$ python -q
>>> import numpy as np
>>> np.set_printoptions(precision=2, suppress=True, linewidth=120, floatmode="fixed")
>>> def rnd(a):
...     return np.round(a, 2) + 0
... 
>>> K = np.loadtxt("run15.csv", delimiter=",")
>>> print(K)
[[0.00 4.00 3.00 2.00]
 [4.00 6.00 5.00 4.00]
 [3.00 5.00 4.00 3.00]
 [2.00 4.00 3.00 0.00]]
>>> Y = np.array([[0, -1, 2], [-1, 1, -2]])
>>> cent = np.kron(Y, K)
>>> print(np.linalg.matrix_rank(cent))
8
>>> print(cent.shape)
(8, 12)
>>> t3 = np.stack([K, -3 * K, K[::-1]])
>>> print(t3.sum(axis=0))
[[ 2.00 -4.00 -3.00 -4.00]
 [-5.00 -7.00 -6.00 -5.00]
 [-2.00 -4.00 -3.00 -2.00]
 [-4.00 -4.00 -3.00  2.00]]
>>> print((t3 @ K.T).shape)
(3, 4, 4)
>>> print(np.linalg.matrix_rank(t3))
[4 4 4]
>>> print(rnd(np.linalg.norm(t3, axis=(1, 2))))
[14.49 43.47 14.49]
>>> vals, V = np.linalg.eigh(K)
>>> vec = np.array([-2, 0, 2, 2])
>>> print(rnd(V * np.maximum(vals, 0) @ V.T))
[[1.78 3.40 2.72 1.78]
 [3.40 6.48 5.18 3.40]
 [2.72 5.18 4.14 2.72]
 [1.78 3.40 2.72 1.78]]
>>> print(vec @ K @ vec)
0.0
>>> print((np.sign(V[:, -1].round(6)) == np.sign(V[0, -1].round(6))).astype(int))
[1 1 1 1]
>>> print(vec @ K @ vec / (vec @ vec), rnd(vals[0]), rnd(vals[-1]))
0.0 -2.13 14.19
>>> print(rnd(np.linalg.eigvalsh(K[1:, 1:])))
[-2.07 -0.08 12.15]
>>> print(np.abs(K).sum(axis=1).max(), rnd(np.abs(vals).max()))
19.0 14.19
>>> print(rnd(V * np.abs(vals) @ V.T))
[[3.57 2.80 2.44 1.57]
 [2.80 6.97 5.36 2.80]
 [2.44 5.36 4.28 2.44]
 [1.57 2.80 2.44 3.57]]
>>> E = -1 * np.eye(4) + np.ones((4, 4))
>>> print(E)
[[0.00 1.00 1.00 1.00]
 [1.00 0.00 1.00 1.00]
 [1.00 1.00 0.00 1.00]
 [1.00 1.00 1.00 0.00]]
>>> rng = np.random.default_rng(43708)
>>> idx = rng.permutation(4)
>>> print(idx)
[3 2 0 1]
>>> Y = E[idx][:, idx]
>>> print(np.trace(Y))
0.0
>>> print(rnd(np.linalg.det(Y)), rnd(np.linalg.det(E[idx])))
-3.0 3.0
>>> print(np.diag(Y))
[0.00 0.00 0.00 0.00]
>>> print([round(float(np.linalg.det(E[:i, :i])), 2) + 0 for i in range(1, 5)])
[0.0, -1.0, 2.0, -3.0]
>>> print(np.all(np.linalg.eigvalsh(E) > 0))
False
>>> vals, V = np.linalg.eigh(E)
>>> vec = np.array([2, 0, -2, 4])
>>> print(rnd(np.linalg.eigvalsh(E[1:, 1:])))
[-1.00 -1.00  2.00]
>>> print((np.sign(V[:, -1].round(6)) == np.sign(V[0, -1].round(6))).astype(int))
[1 1 1 1]
>>> J = np.load("test14.npy")
>>> print(J)
[[ 3.00 -2.00]
 [-2.00  3.00]]
>>> W1 = np.array([[0, 0, 0, 0, 1], [2, 2, 0, 2, 1]])
>>> beta = np.array([2, 0, 2, 0, -1])
>>> H = np.maximum(J @ W1 + beta, 0)
>>> print((H > 0).astype(int))
[[0 0 1 0 0]
 [1 1 1 1 0]]
>>> print(H)
[[0.00 0.00 2.00 0.00 0.00]
 [8.00 6.00 2.00 6.00 0.00]]
>>> print((H > 0).mean(axis=0))
[0.50 0.50 1.00 0.50 0.00]
>>> cent = np.array([[-1, -2, -5], [3, 4, 1], [0, -2, -1], [3, -4, 4], [-1, -5, -5]])
>>> print((H @ cent).round(6).argmax(axis=1))
[0 0]
>>> print(W1 @ cent)
[[-1 -5 -5]
 [ 9 -9 -5]]
>>> print(H @ cent)
[[  0.00  -4.00  -2.00]
 [ 28.00 -20.00 -12.00]]
>>> Y = H + rng.integers(-2, 3, (2, 1)) @ rng.integers(-2, 3, (1, 5))
>>> print(Y)
[[-4.00  2.00  2.00  0.00  4.00]
 [12.00  4.00  2.00  6.00 -4.00]]
>>> print(np.linalg.matrix_rank(Y - H, tol=1e-8))
1
>>> print(rnd(np.linalg.svd(Y - H, compute_uv=False)))
[8.49 0.00]
>>> print(Y - H)
[[-4.00  2.00  0.00  0.00  4.00]
 [ 4.00 -2.00  0.00  0.00 -4.00]]
>>> vals, V = np.linalg.eigh(J)
>>> print(np.abs(V[:, -1]).round(6).argmax())
0
>>> print(rnd(V @ np.diag(vals) @ V.T))
[[ 3.00 -2.00]
 [-2.00  3.00]]
>>> print(np.unique(vals.round(6) + 0, return_counts=True)[1])
[1 1]
>>> print(rnd(np.linalg.eigvalsh(J + 2 * np.eye(2))))
[3.00 7.00]
>>> L = np.linalg.cholesky(J)
>>> print(rnd(np.diag(L) ** 2))
[3.00 1.67]
>>> print(rnd(L @ L.T))
[[ 3.00 -2.00]
 [-2.00  3.00]]
>>> print(np.linalg.eigvalsh(J).min() > 0)
True
>>> vals, V = np.linalg.eig(J)
>>> print(rnd(J @ V[:, 0] - vals[0] * V[:, 0]))
[0.00 0.00]
>>> print(rnd(vals))
[5.00 1.00]
>>> print(rnd(np.sort(np.linalg.eigvals(J @ J))))
[ 1.00 25.00]
>>> print(rnd(np.prod(vals)))
5.0
>>> arr = np.load("arr.npy")
>>> print(arr)
[[ 1 -1 -1  1  1 -1 -1  1]
 [ 1  1 -1 -1  1  1 -1 -1]
 [ 1 -1 -1  1 -1  1  1 -1]]
>>> W1 = np.array([[2, 0], [4, 0], [3, 5], [5, 5], [5, 3], [0, 1], [5, 4], [2, 1]])
>>> beta = np.array([6, 6])
>>> H = np.maximum(arr @ W1 + beta, 0)
>>> print(rnd((H > 0).mean(axis=0)))
[1.00 0.67]
>>> print(H)
[[8 5]
 [2 0]
 [4 7]]
>>> cent = np.array([[-1, -4], [3, 3]])
>>> print(W1 @ cent)
[[ -2  -8]
 [ -4 -16]
 [ 12   3]
 [ 10  -5]
 [  4 -11]
 [  3   3]
 [  7  -8]
 [  1  -5]]
>>> print((H @ cent).round(6).argmax(axis=1))
[0 0 0]
>>> print(H @ cent)
[[  7 -17]
 [ -2  -8]
 [ 17   5]]
>>> Y = np.array([[-3, -7, -5]])
>>> M = Y.T @ Y
>>> print(M)
[[ 9 21 15]
 [21 49 35]
 [15 35 25]]
>>> Y = np.array([[-2, 2, -2], [-3, 1, 0]])
>>> cent = np.kron(Y, M)
>>> print(cent)
[[ -18  -42  -30   18   42   30  -18  -42  -30]
 [ -42  -98  -70   42   98   70  -42  -98  -70]
 [ -30  -70  -50   30   70   50  -30  -70  -50]
 [ -27  -63  -45    9   21   15    0    0    0]
 [ -63 -147 -105   21   49   35    0    0    0]
 [ -45 -105  -75   15   35   25    0    0    0]]
